$ python3 -q
>>> import numpy as np
>>> np.set_printoptions(suppress=True, linewidth=160)
>>> def rd(a):
...     return np.round(a, 3) + 0
... 
>>> mat = np.load("sample14.npy")
>>> mat
array([[-39.539,  20.317,   1.549,  40.632, -40.051,  19.25 , -20.496],
       [-39.112,  20.018,   0.419,  40.522, -39.064,  20.602, -20.336],
       [-40.828,  19.651,   1.176,  40.223, -39.226,  20.723, -18.709],
       [-39.264,  20.578,  -1.444,  41.045, -41.073,  20.023, -18.21 ],
       [-38.678,  19.097,   0.103,  41.584, -37.833,  19.836, -20.809],
       [-39.723,  19.261,   0.627,  38.892, -40.1  ,  19.774, -19.546],
       [-40.442,  20.15 ,   0.449,  39.873, -40.714,  19.047, -20.463],
       [-39.84 ,  18.851,  -1.004,  40.461, -38.652,  19.783, -19.435],
       [-41.893,  20.302,  -0.184,  38.667, -40.015,  19.465, -18.375],
       [-39.672,  19.692,  -0.301,  40.559, -40.878,  21.975, -19.319],
       [-40.344,  21.142,   0.456,  39.27 , -40.185,  20.921, -18.682],
       [-40.324,  21.63 ,  -0.787,  40.355, -41.537,  17.205, -21.04 ],
       [-40.427,  19.145,   0.055,  39.766, -39.515,  17.148, -18.963],
       [-41.198,  19.77 ,  -0.229,  39.661, -41.456,  20.521, -19.862],
       [-39.944,  19.177,  -2.666,  40.19 , -40.511,  18.251, -19.756],
       [-38.704,  19.589,   0.707,  39.815, -41.309,  19.856, -19.225],
       [-38.872,  18.791,  -1.229,  38.936, -39.146,  19.518, -20.659],
       [-39.814,  19.51 ,  -0.297,  40.954, -40.615,  20.864, -18.529],
       [-39.431,  20.53 ,   0.263,  41.691, -41.068,  20.342, -18.495],
       [-41.349,  19.181,  -0.761,  40.4  , -41.559,  21.055, -19.227],
       [-40.377,  20.186,   0.646,  38.619, -40.575,  19.719, -20.43 ],
       [-39.28 ,  18.905,   0.666,  41.371, -39.161,  20.528, -22.447]])
>>> other = np.c_[mat[:, :2] @ np.array([[1, -3], [-3, 0]]), np.array([4, 0, 5, 4, 3, 5, 4, 2, 0, 5, 2, 0, 1, 2, 3, 2, 5, 2, 2, 1, 4, 1])]
>>> rd(other)
array([[-100.49 ,  118.617,    4.   ],
       [ -99.166,  117.336,    0.   ],
       [ -99.781,  122.484,    5.   ],
       [-100.998,  117.792,    4.   ],
       [ -95.969,  116.034,    3.   ],
       [ -97.506,  119.169,    5.   ],
       [-100.892,  121.326,    4.   ],
       [ -96.393,  119.52 ,    2.   ],
       [-102.799,  125.679,    0.   ],
       [ -98.748,  119.016,    5.   ],
       [-103.77 ,  121.032,    2.   ],
       [-105.214,  120.972,    0.   ],
       [ -97.862,  121.281,    1.   ],
       [-100.508,  123.594,    2.   ],
       [ -97.475,  119.832,    3.   ],
       [ -97.471,  116.112,    2.   ],
       [ -95.245,  116.616,    5.   ],
       [ -98.344,  119.442,    2.   ],
       [-101.021,  118.293,    2.   ],
       [ -98.892,  124.047,    1.   ],
       [-100.935,  121.131,    4.   ],
       [ -95.995,  117.84 ,    1.   ]])
>>> rd(np.linalg.norm(np.linalg.qr(mat)[0].T @ other, axis=0) ** 2 / ((other ** 2).sum(axis=0) + 1e-12))
array([1.   , 1.   , 0.738])
>>> rd(np.linalg.norm(other - mat @ np.linalg.lstsq(mat, other)[0], axis=0))
array([0.   , 0.   , 7.399])
>>> rd(np.linalg.lstsq(mat, other[:, 0])[0])
array([ 1., -3.,  0.,  0.,  0.,  0.,  0.])
>>> G = np.cov(mat, rowvar=False)
>>> rd(np.polyfit(mat[:, 4], mat[:, 6], 1))
array([ -0.307, -32.002])
>>> rd(np.median(mat, axis=0))
array([-39.827,  19.672,   0.079,  40.289, -40.348,  19.846, -19.49 ])
>>> rd(np.corrcoef(mat[:, 4], mat[:, 6])[0, 1])
np.float64(-0.296)
>>> rd(mat.std(axis=0))
array([0.841, 0.738, 0.935, 0.881, 1.001, 1.144, 1.038])
>>> rd(np.linalg.eigvalsh(G)[::-1])
array([1.838, 1.599, 1.018, 0.879, 0.617, 0.381, 0.259])
>>> G.shape
(7, 7)
>>> Ac = mat - mat.mean(axis=1)
Traceback (most recent call last):
  File "<python-input-17>", line 1, in <module>
    Ac = mat - mat.mean(axis=1)
         ~~~~^~~~~~~~~~~~~~~~~~
ValueError: operands could not be broadcast together with shapes (22,7) (22,) 
>>> Ac = mat - mat.mean(axis=0)
>>> left, s, VT = np.linalg.svd(Ac, full_matrices=False)
>>> np.searchsorted(np.cumsum(s ** 2) / (s ** 2).sum(), 0.9) + 1
np.int64(5)
>>> (np.sign(left[:, 0]) == np.sign(left[0, 0])).astype(int)
array([1, 1, 0, 0, 1, 1, 0, 1, 0, 0, 0, 0, 1, 0, 0, 0, 1, 0, 0, 0, 0, 1])
>>> np.linalg.matrix_rank(Ac)
np.int64(7)
>>> Z = mat[[9, 14]].astype(float)
>>> for _ in range(7):
...     lab = np.linalg.norm(mat[:, None] - Z, axis=-1).argmin(axis=1)
...     Z = np.array([mat[lab == j].mean(axis=0) for j in range(2)])
... 
>>> lab
array([0, 0, 0, 0, 0, 0, 0, 1, 0, 0, 0, 1, 1, 0, 1, 0, 1, 0, 0, 0, 0, 0])
>>> np.bincount(lab)
array([17,  5])
>>> rd(Z[1] - Z[0])
array([ 0.098, -0.356, -1.352, -0.281,  0.415, -1.884, -0.373])
>>> np.abs(Z[1] - Z[0]).argmax()
np.int64(5)
>>> data = np.abs(np.array([[0, 3, 1, 2, 2],
...     [3, 3, 1, 3, 3],
...     [1, 1, 1, 1, 0],
...     [3, 1, 3, 2, 1],
...     [1, 2, 3, 0, 1]])) + np.eye(5)
>>> data = data / data.sum(axis=1, keepdims=True)
>>> rd(data)
array([[0.111, 0.333, 0.111, 0.222, 0.222],
       [0.214, 0.286, 0.071, 0.214, 0.214],
       [0.2  , 0.2  , 0.4  , 0.2  , 0.   ],
       [0.273, 0.091, 0.273, 0.273, 0.091],
       [0.125, 0.25 , 0.375, 0.   , 0.25 ]])
>>> other = np.array([[0, 2], [2, 2], [2, 2], [0, 1], [0, 2]])
>>> np.linalg.matrix_rank(np.vstack([data, other.T]))
np.int64(5)
>>> rd(np.einsum("ij,ij->i", data, data))
array([0.235, 0.224, 0.28 , 0.24 , 0.281])
>>> rd(np.einsum("ik,kj->ij", data, other))
array([[0.889, 1.778],
       [0.714, 1.786],
       [1.2  , 1.8  ],
       [0.727, 1.727],
       [1.25 , 2.   ]])
>>> np.vstack([data, other.T]).shape
(7, 5)
>>> rd(np.einsum("ij->j", data))
array([0.923, 1.16 , 1.23 , 0.909, 0.777])
>>> rd(data @ np.ones(5))
array([1., 1., 1., 1., 1.])
>>> data.sum(axis=1)
array([1., 1., 1., 1., 1.])
>>> p = np.eye(5)[3]
>>> for _ in range(6):
...     p = p @ data
...     print(p.round(3))
... 
[0.273 0.091 0.273 0.273 0.091]
[0.19  0.219 0.254 0.209 0.128]
[0.192 0.228 0.243 0.197 0.14 ]
[0.19  0.231 0.241 0.194 0.144]
[0.19  0.231 0.241 0.193 0.145]
[0.19  0.231 0.241 0.192 0.146]
>>> q = data.astype(float).copy()
>>> for j in range(5):
...     q[:, j] -= q[:, :j] @ (q[:, :j].T @ q[:, j])
...     q[:, j] /= np.linalg.norm(q[:, j])
... 
>>> rd(q.T @ q)
array([[1., 0., 0., 0., 0.],
       [0., 1., 0., 0., 0.],
       [0., 0., 1., 0., 0.],
       [0., 0., 0., 1., 0.],
       [0., 0., 0., 0., 1.]])
>>> hat = np.triu(np.array([[2, 2, -3, 3, 1],
...     [-2, 1, 3, 3, -3],
...     [3, 1, 3, 1, 2],
...     [-3, 2, -2, 0, -3],
...     [-3, -2, -3, 3, 3]]), 1) + np.eye(5)
>>> other = hat @ data @ np.linalg.inv(hat)
>>> rd(np.poly(other))
array([ 1.   , -1.32 ,  0.351, -0.031, -0.002,  0.001])
>>> rd(np.linalg.det(other))
np.float64(-0.001)
>>> E = np.load("layer7.npy")
>>> E
array([[-1. ,  0.6, -0.2, -0.1,  1.2,  0.7,  1.3,  1.8,  1.6, -1.2, -2.4],
       [-0.2, -0.9,  0.1, -0.4,  1.2, -1.1,  0.2, -1.2,  0.3,  1.8,  0.1],
       [-1.1,  0.3, -1.2, -1.5, -0.3,  1.2,  1. ,  2.1,  2.3,  1.5, -1.3],
       [-1.1,  1.4, -1. ,  0. , -1.1,  0.9,  0.1, -0.1, -0.4,  0.7,  1.8],
       [ 1.3,  0.9, -0.3,  0.3, -0.1, -1.6,  0.2,  2.3, -0.3,  1.9,  0.9],
       [-0.8, -1.5, -0.1, -0.4,  0.9,  0.2, -0.5,  1.5,  0.6, -0.9,  2.5],
       [-1.2,  1.2,  0.5,  0.1,  0.1,  0.9,  1.3,  1.4,  2.2, -1.9, -0.7],
       [-1.4,  1.4, -1.1,  1.1,  0.4,  0.6,  3.1, -1. , -0.4, -0.5,  0.4],
       [ 1. ,  0. , -0.3,  0.8,  1.1, -0.2, -0.3,  2. ,  0.9,  0.4,  0.3]])
>>> rng = np.random.default_rng(8531)
>>> other = E + rng.integers(-2, 3, (9, 6)) @ rng.integers(-2, 3, (6, 11))
>>> rd(other)
array([[ 12. ,   6.6,  -9.2,  19.9,   7.2,   4.7,   3.3,   7.8,  -0.4,   5.8,  -7.4],
       [  7.8,   3.1,  -2.9,  10.6,   8.2,   0.9,  -1.8,  -0.2,  -2.7,   3.8,  -4.9],
       [ -7.1,   7.3,   0.8,  -0.5,   9.7,  -1.8,  -6. ,  -9.9,  -0.7,  -0.5,  -7.3],
       [ -1.1,  -5.6,   5. ,  -5. ,  -2.1,   3.9,   6.1,   0.9,   0.6,   0.7,   7.8],
       [  3.3,  -2.1,  -5.3,   2.3,   0.9,   7.4,  11.2,   5.3,   6.7,   7.9,   5.9],
       [ -3.8,  -0.5,   3.9,   2.6,   7.9,   1.2,   3.5,  -5.5,  -0.4,   2.1,   4.5],
       [ -5.2,  -8.8,   8.5,  -5.9,  -7.9,   2.9,   7.3,   5.4,   0.2,  -5.9,  -0.7],
       [  1.6,   5.4,   1.9,  13.1,   6.4,  -1.4,  -2.9,  -3. , -10.4,  -3.5, -12.6],
       [  0. ,  -6. ,   1.7,  -3.2,   3.1,   7.8,   5.7,   2. ,   3.9,  -0.6,   0.3]])
>>> rd(np.linalg.svd(other - E, compute_uv=False))
array([41.518, 30.689, 18.637, 16.778,  7.969,  5.483,  0.   ,  0.   ,  0.   ])
>>> np.abs(other - E).sum(axis=1)
array([80., 48., 59., 36., 54., 36., 54., 64., 33.])
>>> np.linalg.matrix_rank(other - E, tol=1e-8)
np.int64(6)
>>> rd(other - E)
array([[ 13.,   6.,  -9.,  20.,   6.,   4.,   2.,   6.,  -2.,   7.,  -5.],
       [  8.,   4.,  -3.,  11.,   7.,   2.,  -2.,   1.,  -3.,   2.,  -5.],
       [ -6.,   7.,   2.,   1.,  10.,  -3.,  -7., -12.,  -3.,  -2.,  -6.],
       [  0.,  -7.,   6.,  -5.,  -1.,   3.,   6.,   1.,   1.,   0.,   6.],
       [  2.,  -3.,  -5.,   2.,   1.,   9.,  11.,   3.,   7.,   6.,   5.],
       [ -3.,   1.,   4.,   3.,   7.,   1.,   4.,  -7.,  -1.,   3.,   2.],
       [ -4., -10.,   8.,  -6.,  -8.,   2.,   6.,   4.,  -2.,  -4.,   0.],
       [  3.,   4.,   3.,  12.,   6.,  -2.,  -6.,  -2., -10.,  -3., -13.],
       [ -1.,  -6.,   2.,  -4.,   2.,   8.,   6.,   0.,   3.,  -1.,   0.]])
>>> F = np.load("block9.npy")
>>> F
array([[  0,   0,  18,  12, -12],
       [  0,   0,  15,  10, -10],
       [  0,   0,  12,   8,  -8],
       [  0,   0, -15, -10,  10],
       [  0,   0,  -9,  -6,   6],
       [  0,   0, -12,  -8,   8],
       [  0,   0,  24,  16, -16]])
>>> # column 1 repeats column 0
>>> left, s, VT = np.linalg.svd(F)
>>> vecs = VT[:(s > 1e-8).sum()]
>>> x = F[5] + -3 * F[2] + rng.integers(2) * np.eye(5)[4]
>>> x
array([  0.,   0., -48., -32.,  33.])
>>> rd(np.diag(vecs.T @ vecs))
array([0.   , 0.   , 0.529, 0.235, 0.235])
>>> np.allclose(vecs.T @ vecs @ x, x)
False
>>> W0 = np.loadtxt("x.csv", delimiter=",")
>>> W0
array([[-0.2, -0.3,  1.6, -0.2, -0.3],
       [ 0.3,  0. ,  0.1,  0.1, -0.3],
       [ 1.6, -0.5, -1. , -0.5,  1.9],
       [-0.9, -1. ,  2.2,  1.1,  1.2],
       [ 2.2,  1.9, -0.9, -0.8, -1.1],
       [-1.3,  0.4, -1.1,  0.2, -0.7],
       [ 0.1, -1.9,  0.9,  0. ,  0. ],
       [ 0.1, -0.1,  0.5,  0.1,  0.3],
       [ 1.2,  0.1, -0.1,  0.9, -0.1],
       [-0.7,  0.7,  0.1, -0.6, -0.3]])
>>> blk = np.stack([W0, 3 * W0, W0[::-1]])
>>> (blk @ W0.T).shape
(3, 10, 10)
>>> np.linalg.matrix_rank(blk.reshape(3, -1))
np.int64(2)
>>> rd(blk.sum(axis=0))
array([[-1.5, -0.5,  6.5, -1.4, -1.5],
       [ 2.4,  0.1,  0.3,  1.3, -1.3],
       [ 6.5, -2.1, -3.5, -1.9,  7.9],
       [-3.5, -5.9,  9.7,  4.4,  4.8],
       [ 7.5,  8. , -4.7, -3. , -5.1],
       [-3. ,  3.5, -5.3,  0. , -3.9],
       [-0.5, -8.6,  5.8,  1.1,  1.2],
       [ 2. , -0.9,  1. , -0.1,  3.1],
       [ 5.1,  0.4, -0.3,  3.7, -0.7],
       [-3. ,  2.5,  2. , -2.6, -1.5]])
>>> m1 = np.load("m.npy")
>>> m1
array([[3, 0, 0, 0],
       [2, 3, 3, 2],
       [1, 1, 0, 3]])
>>> left, s, VT = np.linalg.svd(m1, full_matrices=False)
>>> rd(np.abs(VT[0]))
array([0.508, 0.519, 0.442, 0.527])
>>> rd(s)
array([5.8  , 2.681, 2.275])
>>> rd(np.sqrt((s ** 2).sum())), rd(np.linalg.norm(m1))
(np.float64(6.782), np.float64(6.782))
>>> rank = np.linalg.matrix_rank(F)
>>> rank
np.int64(1)
>>> ns = np.linalg.svd(F)[2][rank:].T
>>> ns.shape
(5, 4)
>>> np.allclose(F @ ns, 0)
True
>>> [int(np.linalg.matrix_rank(np.delete(F, i, axis=0))) for i in range(7)]
[1, 1, 1, 1, 1, 1, 1]
>>> [int(np.linalg.matrix_rank(F[:, :j + 1])) for j in range(5)]
[0, 0, 1, 1, 1]
>>> r0 = np.array([-2, 0])
>>> np.correlate(m1[1], m1[0], "full")
array([0, 0, 0, 6, 9, 9, 6])
>>> np.polyval(r0, m1[1])
array([-4, -6, -6, -4])
>>> np.cross(m1[1, :3], m1[0, :3])
array([ 0,  9, -9])
>>> np.array([np.convolve(row, r0, "same") for row in m1])
array([[-6,  0,  0,  0],
       [-4, -6, -6, -4],
       [-2, -2,  0, -6]])
>>> W1 = np.array([[3, -2, 6, 4, -1, 7],
...     [9, 2, -5, 6, 9, 2],
...     [-6, 5, 8, 5, 2, -1],
...     [8, 4, -9, 9, 1, 3]])
>>> beta = np.array([2, 2, 0, 2, 0, 5])
>>> act = np.maximum(m1 @ W1 + beta, 0)
>>> (act > 0).astype(int)
array([[1, 0, 1, 1, 0, 1],
       [1, 1, 1, 1, 1, 1],
       [1, 1, 0, 1, 1, 1]])
>>> np.linalg.matrix_rank(act)
np.int64(3)
>>> act
array([[11,  0, 18, 14,  0, 26],
       [33, 27,  3, 61, 33, 28],
       [38, 14,  0, 39, 11, 23]])
>>> Z = np.array([[-1, 3, 3],
...     [-3, -4, 3],
...     [-3, 4, -1],
...     [3, -2, 4],
...     [-3, 3, -2],
...     [1, 4, -2]])
>>> act @ Z
array([[  3, 181,  19],
       [-11,  92, 299],
       [ 27, 105, 244]])
>>> W1 @ Z
array([[  7,  58,   1],
       [ -7,  22,  40],
       [-25, -14,   7],
       [ 34, -31,  73]])
>>> other = np.array([[-5, 0, 4], [-2, 4, -4], [-1, 5, 3], [1, -2, -1]])
>>> np.einsum("ik,kj->ij", m1, other)
array([[-15,   0,  12],
       [-17,  23,   3],
       [ -4,  -2,  -3]])
>>> np.einsum("ij,ij->i", m1, m1)
array([ 9, 26, 11])
>>> np.einsum("ik,kj->ji", m1, other)
array([[-15, -17,  -4],
       [  0,  23,  -2],
       [ 12,   3,  -3]])
>>> np.vstack([m1, other.T]).shape
(6, 4)
>>> np.linalg.matrix_rank(m1 @ other)
np.int64(3)
>>> m1 @ other
array([[-15,   0,  12],
       [-17,  23,   3],
       [ -4,  -2,  -3]])
